In [1]: import numpy as np

In [2]: from numpy import linalg as LA

In [3]: np.set_printoptions(precision=2, suppress=True, linewidth=100)

In [4]: X = np.loadtxt("x.csv", delimiter=",")

In [5]: X
Out[5]: 
array([[  0.,   7.,   3.,  -6.,  -1.,  -3.,  -7.,   1.,   0.,   2.,   2.,  -2.,   5., -10.,  -8.],
       [ -7.,   0.,  -1.,  -2.,  -7.,   2.,   9.,   7.,   1.,   0.,  -2.,  10.,  -2.,   1.,   8.],
       [ -3.,   1.,   0.,   1.,   1.,   3.,   0.,   6.,   7.,   6.,  -5.,  -2.,  -1.,  -6.,  -2.],
       [  6.,   2.,  -1.,   0.,   6.,   9.,  -3.,  -2.,  -4., -10.,  -3.,  -5.,  -3.,  -5.,   2.],
       [  1.,   7.,  -1.,  -6.,   0.,   0.,  -1.,   4.,   9.,   1.,  -3.,   9.,  -5.,  -2.,  -3.],
       [  3.,  -2.,  -3.,  -9.,   0.,   0.,  -4.,   2.,   0.,   1.,   2.,   1.,   2.,  -1.,  -3.],
       [  7.,  -9.,   0.,   3.,   1.,   4.,   0.,  -4.,   1.,   8.,  -4.,  -8.,   4.,  -1.,  -3.],
       [ -1.,  -7.,  -6.,   2.,  -4.,  -2.,   4.,   0.,   0.,  -5.,   4.,  -4.,   2.,   2.,  -1.],
       [  0.,  -1.,  -7.,   4.,  -9.,   0.,  -1.,   0.,   0.,  -1.,  -2.,  -7.,  -5.,   4.,  -2.],
       [ -2.,   0.,  -6.,  10.,  -1.,  -1.,  -8.,   5.,   1.,   0.,  -2.,   4.,   4.,   7.,  -2.],
       [ -2.,   2.,   5.,   3.,   3.,  -2.,   4.,  -4.,   2.,   2.,   0.,  -1.,  -3.,   3.,   2.],
       [  2., -10.,   2.,   5.,  -9.,  -1.,   8.,   4.,   7.,  -4.,   1.,   0.,  -1.,   1.,   2.],
       [ -5.,   2.,   1.,   3.,   5.,  -2.,  -4.,  -2.,   5.,  -4.,   3.,   1.,   0.,   9.,  -2.],
       [ 10.,  -1.,   6.,   5.,   2.,   1.,   1.,  -2.,  -4.,  -7.,  -3.,  -1.,  -9.,   0.,   6.],
       [  8.,  -8.,   2.,  -2.,   3.,   3.,   3.,   1.,   2.,   2.,  -2.,  -2.,   2.,  -6.,   0.]])

In [6]: np.round(np.trace(LA.pinv(X) @ X), 2)
Out[6]: np.float64(14.0)

In [7]: np.allclose(X[:-1].T @ LA.lstsq(X[:-1].T, X[-1])[0], X[-1])
Out[7]: True

In [8]: m1 = np.loadtxt("m.csv", delimiter=",")

In [9]: m1
Out[9]: 
array([[-14.68,  12.74,  18.44,  15.15,  33.24],
       [ -7.04,   5.54,   9.65,   9.68,  17.45],
       [ -2.55,   1.47,   4.62,   5.6 ,   8.16],
       [ -2.25,   1.22,   4.28,   5.28,   7.53],
       [ -2.22,   1.19,   4.25,   5.25,   7.47],
       [ -0.17,  -0.45,   1.75,   2.43,   2.78],
       [  0.05,  -0.59,   1.4 ,   1.96,   2.14],
       [  0.14,  -0.63,   1.23,   1.72,   1.83],
       [  0.28,  -0.5 ,   0.45,   0.57,   0.55],
       [  0.25,  -0.42,   0.35,   0.43,   0.41],
       [ -1.22,   1.62,  -0.93,  -0.32,  -0.67],
       [ -1.68,   2.19,  -1.3 ,  -0.24,  -0.9 ],
       [ -1.79,   2.33,  -1.39,  -0.21,  -0.97],
       [ -2.74,   3.49,  -2.32,   0.18,  -1.62],
       [ -5.51,   6.82,  -7.1 ,   2.52,  -5.91],
       [ -5.58,   6.91,  -7.28,   2.61,  -6.1 ],
       [ -6.16,   7.61,  -9.01,   3.42,  -7.86],
       [ -7.64,   9.49, -16.38,   6.57, -15.86]])

In [10]: # null space of dimension 2

In [11]: M2 = m1 / LA.norm(m1, axis=1, keepdims=True)

In [12]: gram = M2 @ M2.T

In [13]: LA.norm(M2, axis=1)
Out[13]: array([1., 1., 1., 1., 1., 1., 1., 1., 1., 1., 1., 1., 1., 1., 1., 1., 1., 1.])

In [14]: (gram - 2 * np.eye(18)).round(6).argmax(axis=1)
Out[14]: array([ 1,  0,  3,  4,  3,  6,  7,  6,  9,  8, 11, 12, 11, 12, 15, 14, 15, 16])

In [15]: np.argwhere(np.triu(np.abs(gram) > 0.95, 1))
Out[15]: 
array([[ 0,  1],
       [ 0,  2],
       [ 0,  3],
       [ 0,  4],
       [ 1,  2],
       [ 1,  3],
       [ 1,  4],
       [ 2,  3],
       [ 2,  4],
       [ 3,  4],
       [ 3,  5],
       [ 4,  5],
       [ 5,  6],
       [ 5,  7],
       [ 6,  7],
       [ 8,  9],
       [10, 11],
       [10, 12],
       [10, 13],
       [11, 12],
       [11, 13],
       [12, 13],
       [13, 14],
       [13, 15],
       [14, 15],
       [14, 16],
       [14, 17],
       [15, 16],
       [15, 17],
       [16, 17]])

In [16]: T = np.stack([m1, 3 * m1, m1[::-1]])

In [17]: LA.matrix_rank(T.reshape(3, -1))
Out[17]: np.int64(2)

In [18]: (T @ m1.T).shape
Out[18]: (3, 18, 18)

In [19]: T.shape
Out[19]: (3, 18, 5)

In [20]: LA.norm(T, axis=(1, 2))
Out[20]: array([ 66.09, 198.27,  66.09])

In [21]: LA.matrix_rank(T)
Out[21]: array([3, 3, 3])

In [22]: W0 = np.loadtxt("sample0.csv", delimiter=",")

In [23]: W0
Out[23]: 
array([[ 3.,  3.,  3.,  2.,  1.,  0.,  1.],
       [ 6.,  5.,  5.,  4.,  1.,  2.,  3.],
       [ 6.,  7.,  8.,  6.,  2.,  2.,  6.],
       [ 6., 10., 10.,  9.,  5.,  2.,  7.],
       [ 8., 13., 12., 12.,  5.,  4.,  9.],
       [10., 13., 14., 13.,  8.,  4., 12.],
       [12., 14., 15., 13., 10.,  5., 13.],
       [14., 15., 18., 15., 13.,  5., 13.],
       [17., 17., 20., 18., 13.,  8., 14.],
       [20., 17., 21., 20., 13., 11., 15.],
       [21., 19., 24., 21., 15., 12., 18.],
       [24., 22., 26., 23., 16., 14., 21.],
       [26., 22., 28., 26., 16., 14., 21.],
       [27., 25., 31., 27., 16., 15., 21.],
       [28., 28., 31., 29., 16., 18., 24.],
       [31., 30., 31., 30., 19., 18., 25.],
       [32., 31., 33., 30., 19., 19., 26.],
       [34., 34., 36., 33., 22., 22., 26.],
       [36., 35., 37., 33., 24., 23., 29.],
       [37., 38., 39., 35., 25., 24., 30.],
       [37., 39., 42., 38., 26., 24., 30.],
       [40., 42., 42., 40., 29., 26., 33.],
       [43., 45., 44., 41., 30., 28., 33.],
       [43., 45., 46., 41., 33., 31., 33.],
       [44., 47., 46., 41., 34., 33., 35.],
       [47., 48., 46., 41., 36., 35., 35.],
       [47., 51., 48., 42., 37., 38., 35.]])

In [24]: gram = np.cov(W0, rowvar=False)

In [25]: np.median(W0, axis=0)
Out[25]: array([27., 25., 31., 27., 16., 15., 21.])

In [26]: LA.eigvalsh(gram)[::-1]
Out[26]: array([1112.95,    7.24,    2.55,    1.93,    0.85,    0.51,    0.27])

In [27]: W0.std(axis=0)
Out[27]: array([13.94, 14.22, 13.7 , 12.53, 10.6 , 11.09, 10.39])

In [28]: gram.shape
Out[28]: (7, 7)

In [29]: np.polyfit(W0[:, 5], W0[:, 0], 1)
Out[29]: array([1.24, 5.81])
